$ python3 -q
>>> import numpy as np
>>> np.set_printoptions(precision=1, suppress=True, linewidth=140)
>>> arr = np.load("m.npy")
>>> arr
array([[1. , 0.7, 0.5, 0.3],
       [0.7, 1. , 0.7, 0.5],
       [0.5, 0.7, 1. , 0.7],
       [0.3, 0.5, 0.7, 1. ]])
>>> rng = np.random.default_rng(477)
>>> z = rng.permutation(4)
>>> z
array([2, 3, 1, 0])
>>> Y = arr[z][:, z]
>>> np.trace(Y)
np.float64(4.0)
>>> u, v = arr[0], arr[1]
>>> round(float(u @ u), 1)
1.8
>>> p = (u @ v) / (u @ u) * u
>>> p
array([1. , 0.7, 0.5, 0.3])
>>> np.outer(u, v)
array([[0.7, 1. , 0.7, 0.5],
       [0.5, 0.7, 0.5, 0.3],
       [0.3, 0.5, 0.3, 0.2],
       [0.2, 0.3, 0.2, 0.1]])
>>> round(float((v - p) @ u), 1)
0.0
>>> x = np.array([1, -3, -1, 1])
>>> arr @ np.eye(4)[1]
array([0.7, 1. , 0.7, 0.5])
>>> np.einsum("ij,j->i", arr, x)
array([-1.3, -2.5, -1.9, -0.9])
>>> arr * x
array([[ 1. , -2.1, -0.5,  0.3],
       [ 0.7, -3. , -0.7,  0.5],
       [ 0.5, -2.1, -1. ,  0.7],
       [ 0.3, -1.5, -0.7,  1. ]])
>>> (arr @ x).argmax()
np.int64(3)
>>> m1 = np.load("sample12.npy")
>>> m1
array([[-3., -5.,  0.,  3.],
       [ 6.,  9.,  2.,  0.],
       [ 0.,  0.,  1.,  2.],
       [ 0.,  0.,  1.,  0.]])
>>> z = rng.permutation(4)
>>> z
array([0, 2, 3, 1])
>>> Y = m1[z][:, z]
>>> np.sort(np.abs(np.linalg.eigvals(Y)))
array([0.6, 1. , 2. , 5.4])
>>> np.diag(Y)
array([-3.,  1.,  0.,  9.])
>>> round(float(np.linalg.det(Y)), 1), round(np.linalg.det(m1[z]), 1)
(-6.0, np.float64(-6.0))
>>> Y
array([[-3.,  0.,  3., -5.],
       [ 0.,  1.,  2.,  0.],
       [ 0.,  1.,  0.,  0.],
       [ 6.,  2.,  0.,  9.]])
>>> np.trace(m1)
np.float64(7.0)
>>> np.allclose(m1, m1.T)
False
>>> np.sort(np.abs(np.linalg.eigvals(m1)))
array([0.6, 1. , 2. , 5.4])
>>> (m1 + m1.T) / 2
array([[-3. ,  0.5,  0. ,  1.5],
       [ 0.5,  9. ,  1. ,  0. ],
       [ 0. ,  1. ,  1. ,  1.5],
       [ 1.5,  0. ,  1.5,  0. ]])
>>> m1 @ m1
array([[-21., -30.,  -7.,  -9.],
       [ 36.,  51.,  20.,  22.],
       [  0.,   0.,   3.,   2.],
       [  0.,   0.,   1.,   2.]])
>>> np.linalg.matrix_power(m1, 4)
array([[-639., -900., -483., -503.],
       [1080., 1521.,  850.,  882.],
       [   0.,    0.,   11.,   10.],
       [   0.,    0.,    5.,    6.]])
>>> O = m1.astype(float).copy()
>>> for j in range(4):
...     O[:, j] -= O[:, :j] @ (O[:, :j].T @ O[:, j])
...     O[:, j] /= np.linalg.norm(O[:, j])
... 
>>> O.round(1) + 0
array([[-0.4, -0.9,  0. ,  0. ],
       [ 0.9, -0.4,  0. ,  0. ],
       [ 0. ,  0. ,  0.7,  0.7],
       [ 0. ,  0. ,  0.7, -0.7]])
>>> w, V = np.linalg.eigh(arr)
>>> x = np.array([6, 8, 6, 6])
>>> V * np.abs(w) @ V.T
array([[1. , 0.7, 0.5, 0.3],
       [0.7, 1. , 0.7, 0.5],
       [0.5, 0.7, 1. , 0.7],
       [0.3, 0.5, 0.7, 1. ]])
>>> V * np.sqrt(w) @ V.T
array([[0.9, 0.3, 0.2, 0.1],
       [0.3, 0.9, 0.3, 0.2],
       [0.2, 0.3, 0.9, 0.3],
       [0.1, 0.2, 0.3, 0.9]])
>>> x @ arr @ x
np.float64(462.4)
>>> Y = m1 / np.sqrt((m1 ** 2).mean(axis=1, keepdims=True))
>>> m1 - m1.mean(axis=1, keepdims=True)
array([[-1.8, -3.8,  1.2,  4.2],
       [ 1.8,  4.8, -2.2, -4.2],
       [-0.8, -0.8,  0.2,  1.2],
       [-0.2, -0.2,  0.8, -0.2]])
>>> np.linalg.norm(Y, axis=1)
array([2., 2., 2., 2.])
>>> Y[2]
array([0. , 0. , 0.9, 1.8])
>>> np.linalg.matrix_rank(Y) == np.linalg.matrix_rank(m1)
np.True_
>>> np.linalg.matrix_rank(m1 - m1.mean(axis=1, keepdims=True))
np.int64(3)
>>> A = np.array([[-1, 0, -2, 3], [-1, 0, -1, -3]])
>>> A[:, 3] = -2 * A[:, 1]
>>> A
array([[-1,  0, -2,  0],
       [-1,  0, -1,  0]])
>>> x = np.array([4, 1, 9, 0])
>>> np.einsum("ij,j->i", A, x)
array([-22, -13])
>>> (A @ x).argmax()
np.int64(1)
>>> A @ (2 * x)
array([-44, -26])
>>> (A * x).sum(axis=1)
array([-22, -13])
>>> round(float(np.linalg.norm(A, 2)), 1)
2.6
>>> left, sig, Vt = np.linalg.svd(A, full_matrices=False)
>>> np.abs(left[:, 0]).round(6).argmax()
np.int64(0)
>>> np.allclose(left * sig @ Vt, A)
True
>>> np.cumsum(sig ** 2) / np.sum(sig ** 2)
array([1., 1.])
>>> np.round(left.T @ A @ Vt.T, 1) + 0
array([[2.6, 0. ],
       [0. , 0.4]])
>>> left.shape, sig.shape, Vt.shape
((2, 2), (2,), (2, 4))
>>> sig / sig[0]
array([1. , 0.1])
>>> np.round(Vt @ Vt.T, 1) + 0
array([[1., 0.],
       [0., 1.]])
>>> A.reshape(-1, 2)
array([[-1,  0],
       [-2,  0],
       [-1,  0],
       [-1,  0]])
>>> T = A.reshape(2, 2, -1)
>>> np.swapaxes(T, 1, 2)[1]
array([[-1, -1],
       [ 0,  0]])
>>> T.transpose(1, 0, 2)
array([[[-1,  0],
        [-1,  0]],

       [[-2,  0],
        [-1,  0]]])
>>> np.einsum("ihd,ihd->ih", T, T)
array([[1, 4],
       [1, 1]])
>>> E = np.load("test6.npy")
>>> E
array([[-11.5,  -4.1, -15.5,  -1.1, -12.4],
       [  3.7,   0.2,   1.8,   3.2,   0.6],
       [  2.8,  -0.1,   0.7,   2.9,  -0.2],
       [  5.6,   0.7,   4. ,   3.7,   2.2],
       [  8.5,   1.6,   7.3,   4.6,   4.7],
       [  8. ,   1.4,   6.7,   4.4,   4.3],
       [  2.3,  -0.2,   0.2,   2.8,  -0.6],
       [  5.2,   0.6,   3.5,   3.6,   1.9],
       [  0.6,  -0.7,  -1.7,   2.3,  -2.1],
       [ -2.4,  -1.6,  -5.2,   1.4,  -4.7],
       [ 11.5,   2.4,  10.8,   5.4,   7.3],
       [ -1. ,  -1.1,  -3.5,   1.9,  -3.4],
       [  7.2,   1.2,   5.8,   4.2,   3.6],
       [  7.6,   1.3,   6.3,   4.3,   4. ],
       [ -2.3,  -1.5,  -5.1,   1.5,  -4.5],
       [  5. ,   0.6,   3.3,   3.6,   1.7],
       [ -7.9,  -3.1, -11.5,  -0.1,  -9.4],
       [ -1.7,  -1.3,  -4.4,   1.7,  -4. ],
       [  8.5,   1.6,   7.3,   4.6,   4.7],
       [ -5.2,  -2.3,  -8.3,   0.7,  -7. ],
       [  5.7,   0.8,   4.1,   3.8,   2.3],
       [  7.4,   1.3,   6.1,   4.3,   3.8],
       [  7.7,   1.3,   6.4,   4.3,   4. ],
       [  9.4,   1.8,   8.3,   4.8,   5.5],
       [  8.3,   1.5,   7.1,   4.5,   4.6],
       [  6.7,   1. ,   5.2,   4. ,   3.1],
       [  7.1,   1.2,   5.7,   4.2,   3.5],
       [ 14.1,   3.2,  13.7,   6.2,   9.5],
       [  4.4,   0.4,   2.5,   3.4,   1.2],
       [  9.2,   1.8,   8.1,   4.8,   5.3],
       [-15.9,  -5.4, -20.6,  -2.4, -16.2],
       [  1.8,  -0.3,  -0.3,   2.7,  -1. ]])
>>> cen = E - E.mean(axis=0)
>>> V = np.linalg.svd(cen)[2][:2]
>>> Y = cen - cen @ V.T @ V
>>> round(np.linalg.norm(Y) / np.linalg.norm(cen), 1)
np.float64(0.0)
>>> np.linalg.norm(Y, axis=1).round(6).argmax()
np.int64(0)
>>> np.round((cen @ V.T).std(axis=0), 1) + 0
array([11.7,  0. ])
>>> data = np.load("w.npy")
>>> data
array([[-29,  -2,  -5,   0,   3,   6,  -7],
       [  5,  16,   0,   3,  -7,   0,   6],
       [  8,   7,  -6,   6,  -1,  -2,   6],
       [  5,  -4,   3,   5,   5,   7,  -6],
       [  7,  -8,  -2,  -4,  48,  -5,   8],
       [  0,  -5,  -8,  -4,   3,  -4,  -5],
       [ -8,  -9,   2,   9,  -9,  -7,  17]])
>>> left, sig, Vt = np.linalg.svd(data)
>>> np.argmax(sig[:-1] / (sig[1:] + 1e-6)) + 1
np.int64(6)
>>> sig
array([51.8, 34.4, 25.4, 17.7, 12.9,  9.4,  0.5])
>>> Y = left[:, :6] @ np.diag(sig[:6]) @ Vt[:6]
>>> round(float(np.linalg.norm(data - Y, 2)), 1), np.round(sig[6], 1)
(0.5, np.float64(0.5))
>>> Y.round(1) + 0
array([[-29. ,  -2. ,  -5. ,   0. ,   3. ,   6. ,  -7. ],
       [  5. ,  16. ,  -0.1,   2.9,  -7. ,   0.2,   6.1],
       [  8. ,   7. ,  -5.9,   6.1,  -1. ,  -2.1,   5.9],
       [  5. ,  -4. ,   3. ,   4.9,   5. ,   7.1,  -5.9],
       [  7. ,  -8. ,  -2. ,  -4. ,  48. ,  -5. ,   8. ],
       [  0. ,  -5. ,  -8.1,  -4.1,   3. ,  -3.8,  -4.9],
       [ -8. ,  -9. ,   2. ,   9. ,  -9. ,  -6.9,  17. ]])
>>> np.linalg.matrix_rank(Y)
np.int64(6)
>>> round(np.linalg.norm(data - Y) / np.linalg.norm(data), 1)
np.float64(0.0)
>>> np.linalg.matrix_rank(data, rtol=0.05)
np.int64(6)
>>> O, Rm = np.linalg.qr(data)
>>> O.shape, Rm.shape
((7, 7), (7, 7))
>>> O.round(1) + 0
array([[-0.9, -0.1, -0.2,  0. , -0.3, -0.2,  0. ],
       [ 0.2, -0.7,  0. , -0.1, -0.3,  0.2,  0.6],
       [ 0.2, -0.3, -0.5, -0.6, -0.1, -0.1, -0.5],
       [ 0.2,  0.2,  0.2, -0.4, -0.2, -0.8,  0.4],
       [ 0.2,  0.4, -0.3,  0.2, -0.8,  0.2,  0. ],
       [ 0. ,  0.2, -0.7,  0.1,  0.4,  0. ,  0.5],
       [-0.2,  0.4,  0.2, -0.7,  0.1,  0.5,  0.2]])
>>> round(float(np.trace(O @ O.T)), 1)
7.0
>>> Rm
array([[ 32.7,   5.8,   2.5,  -0.4,   9.3,  -4.1,   5.2],
       [  0. , -21.5,   1. ,  -2. ,  24.1,  -4.3,   2.2],
       [  0. ,   0. ,  11.6,   3.4, -15.4,   3.9,   2. ],
       [  0. ,   0. ,   0. , -12.9,  14.1,   2.1, -12.7],
       [  0. ,   0. ,   0. ,   0. , -37.1,  -1. ,  -6.1],
       [  0. ,   0. ,   0. ,   0. ,   0. , -11.1,  17.3],
       [  0. ,   0. ,   0. ,   0. ,   0. ,   0. ,  -1. ]])
>>> np.round(O.T @ O, 1) + 0
array([[1., 0., 0., 0., 0., 0., 0.],
       [0., 1., 0., 0., 0., 0., 0.],
       [0., 0., 1., 0., 0., 0., 0.],
       [0., 0., 0., 1., 0., 0., 0.],
       [0., 0., 0., 0., 1., 0., 0.],
       [0., 0., 0., 0., 0., 1., 0.],
       [0., 0., 0., 0., 0., 0., 1.]])
>>> round(float(np.linalg.norm(data, 2) / np.linalg.norm(data)), 1)
0.7
>>> np.linalg.matrix_rank(data, rtol=0.1)
np.int64(6)
>>> np.argsort(-np.linalg.norm(data, axis=0).round(6), kind="stable")[:3]
array([4, 0, 6])
>>> np.abs(np.linalg.svd(data)[2][-1])
array([0.1, 0.2, 0.3, 0.4, 0.1, 0.7, 0.4])
